$ ipython --no-banner

In [1]: import numpy as np

In [2]: np.set_printoptions(suppress=True, linewidth=100)

In [3]: def rnd(a):
   ...:     return np.round(a, 3) + 0
   ...: 

In [4]: arr = np.loadtxt("x.csv", delimiter=",")

In [5]: arr
Out[5]: 
array([[-2., -3.,  0.,  0.],
       [-3.,  0., -3.,  0.],
       [ 0., -3.,  1., -3.],
       [ 0.,  0., -3.,  0.]])

In [6]: # symmetric, so the eigenvalues are real

In [7]: vals, V = np.linalg.eigh(arr)

In [8]: rnd(V.T @ arr @ V)
Out[8]: 
array([[-5.054,  0.   ,  0.   ,  0.   ],
       [ 0.   , -2.375,  0.   ,  0.   ],
       [ 0.   ,  0.   ,  1.322,  0.   ],
       [ 0.   ,  0.   ,  0.   ,  5.106]])

In [9]: np.unique(vals.round(6) + 0, return_counts=True)[1]
Out[9]: array([1, 1, 1, 1])

In [10]: (vals > 1e-8).sum(), (vals < -1e-8).sum()
Out[10]: (np.int64(2), np.int64(2))

In [11]: rnd(vals)
Out[11]: array([-5.054, -2.375,  1.322,  5.106])

In [12]: rnd(np.linalg.svd(arr, compute_uv=False))
Out[12]: array([5.106, 5.054, 2.375, 1.322])

In [13]: print(rnd(np.abs(V[:, -1])))
[0.23  0.544 0.696 0.409]

In [14]: O, V = np.linalg.qr(arr[:, :1])[0], np.linalg.qr(arr[:, 1:])[0]

In [15]: sv = np.linalg.svd(O.T @ V, compute_uv=False)

In [16]: rnd(sv)
Out[16]: array([0.809])

In [17]: arr.inv()
Traceback (most recent call last):
  Cell In[17], line 1
    arr.inv()
AttributeError: 'numpy.ndarray' object has no attribute 'inv'


In [18]: np.allclose(arr @ arr.T, arr.T @ arr)
Out[18]: True

In [19]: (arr + arr.T) / 2
Out[19]: 
array([[-2., -3.,  0.,  0.],
       [-3.,  0., -3.,  0.],
       [ 0., -3.,  1., -3.],
       [ 0.,  0., -3.,  0.]])

In [20]: np.trace(arr)
Out[20]: np.float64(-1.0)

In [21]: print(rnd(np.linalg.matrix_power(arr, 4)))
[[ 286.  159.  270.   27.]
 [ 159.  450.  -84.  252.]
 [ 270.  -84.  460. -111.]
 [  27.  252. -111.  171.]]

In [22]: rnd(np.linalg.det(arr))
Out[22]: np.float64(81.0)

In [23]: np.linalg.determinant(arr)
Traceback (most recent call last):
  Cell In[23], line 1
    np.linalg.determinant(arr)
AttributeError: module 'numpy.linalg' has no attribute 'determinant'


In [24]: print(rnd(np.sort(np.abs(np.linalg.eigvals(arr)))))
[1.322 2.375 5.054 5.106]

In [25]: M = np.load("arr.npy")

In [26]: M
Out[26]: 
array([[-3., -2.],
       [-2.,  1.]])

In [27]: # symmetric, so the eigenvalues are real

In [28]: gram = arr.T @ arr

In [29]: np.diag(gram)
Out[29]: array([13., 18., 19.,  9.])

In [30]: rnd(np.linalg.eigvalsh(gram)[::-1])
Out[30]: array([26.075, 25.539,  5.639,  1.747])

In [31]: print(np.linalg.matrix_rank(gram))
4

In [32]: np.trace(gram), (arr ** 2).sum()
Out[32]: (np.float64(59.0), np.float64(59.0))

In [33]: vec = np.array([2, -1])

In [34]: y = M @ vec

In [35]: y
Out[35]: array([-4., -5.])

In [36]: print(rnd(np.linalg.solve(M, M[:, 1])))
[0. 1.]

In [37]: rnd(np.linalg.solve(M, y))
Out[37]: array([ 2., -1.])

In [38]: vec = np.array([1, 1])

In [39]: (M * vec).sum(axis=1)
Out[39]: array([-5., -1.])

In [40]: M @ (2 * vec)
Out[40]: array([-10.,  -2.])

In [41]: M * vec
Out[41]: 
array([[-3., -2.],
       [-2.,  1.]])

In [42]: M @ np.eye(2)[1]
Out[42]: array([-2.,  1.])

In [43]: (M @ vec).argmax()
Out[43]: np.int64(1)

In [44]: np.sign((M @ vec).round(6))
Out[44]: array([-1., -1.])

In [45]: proj = np.triu(np.array([[-1, -2], [2, 2]]), 1) + np.eye(2)

In [46]: A2 = proj @ M @ np.linalg.inv(proj)

In [47]: np.trace(A2), np.trace(M)
Out[47]: (np.float64(-2.0), np.float64(-2.0))

In [48]: gram = M.T @ M

In [49]: rnd(np.linalg.svd(M, compute_uv=False) ** 2)
Out[49]: array([14.657,  3.343])

In [50]: np.linalg.matrix_rank(gram)
Out[50]: np.int64(2)

In [51]: (M @ M.T).shape
Out[51]: (2, 2)

In [52]: np.trace(gram), (M ** 2).sum()
Out[52]: (np.float64(18.0), np.float64(18.0))

In [53]: W0 = np.array([[0, 0, 1, 0], [0, 0, 0, 1], [1, 0, 0, 0], [0, 1, 0, 0]])

In [54]: # rows sum to 1

In [55]: A2 = W0 ** -1
Traceback (most recent call last):
  Cell In[55], line 1
    A2 = W0 ** -1
ValueError: Integers to negative integer powers are not allowed.


In [56]: A2 = np.linalg.inv(W0)

In [57]: rnd(np.linalg.det(W0) * A2)
Out[57]: 
array([[0., 0., 1., 0.],
       [0., 0., 0., 1.],
       [1., 0., 0., 0.],
       [0., 1., 0., 0.]])

In [58]: rnd(np.linalg.slogdet(W0)[0])
Out[58]: np.float64(1.0)

In [59]: W0 @ A2
Out[59]: 
array([[1., 0., 0., 0.],
       [0., 1., 0., 0.],
       [0., 0., 1., 0.],
       [0., 0., 0., 1.]])

In [60]: print(np.allclose(A2, W0.T))
True

In [61]: A2 = np.array([[-2, 8]])

In [62]: X = A2.T @ A2

In [63]: X
Out[63]: 
array([[  4, -16],
       [-16,  64]])

In [64]: # column 1 is much longer than the rest

In [65]: rng = np.random.default_rng(3931)

In [66]: A2 = X + rng.integers(-2, 3, (2, 1)) @ rng.integers(-2, 3, (1, 2))

In [67]: A2
Out[67]: 
array([[  6, -17],
       [-12,  62]])

In [68]: print(A2 - X)
[[ 2 -1]
 [ 4 -2]]

In [69]: np.linalg.matrix_rank(A2 - X, tol=1e-8)
Out[69]: np.int64(1)

In [70]: np.abs(A2 - X).sum(axis=1)
Out[70]: array([3, 6])

In [71]: print(rnd(np.linalg.svd(A2 - X, compute_uv=False)))
[5. 0.]

In [72]: idx = rng.permutation(2)

In [73]: idx
Out[73]: array([1, 0])

In [74]: A2 = X[idx][:, idx]

In [75]: np.trace(A2)
Out[75]: np.int64(68)

In [76]: rnd(np.linalg.det(A2)), rnd(np.linalg.det(X[idx]))
Out[76]: (np.float64(0.0), np.float64(0.0))

In [77]: rank = np.linalg.matrix_rank(X)

In [78]: print(rank)
1

In [79]: null = np.linalg.svd(X)[2][rank:].T

In [80]: [int(np.linalg.matrix_rank(np.delete(X, i, axis=0))) for i in range(2)]
Out[80]: [1, 1]

In [81]: [int(np.linalg.matrix_rank(X[:i])) for i in range(1, len(X) + 1)]
Out[81]: [1, 1]

In [82]: rnd(null[:, 0] / null[np.abs(null[:, 0]).round(6).argmax(), 0])
Out[82]: array([1.  , 0.25])

In [83]: null.shape
Out[83]: (2, 1)

In [84]: rnd(null @ null.T)
Out[84]: 
array([[0.941, 0.235],
       [0.235, 0.059]])

In [85]: np.allclose(X @ null, 0)
Out[85]: True

In [86]: rnd(X @ null)
Out[86]: 
array([[0.],
       [0.]])

In [87]: [int(np.linalg.matrix_rank(X[:, :j + 1])) for j in range(2)]
Out[87]: [1, 1]

In [88]: np.linalg.matrix_rank(X.T @ X), np.linalg.matrix_rank(X @ X.T)
Out[88]: (np.int64(1), np.int64(1))
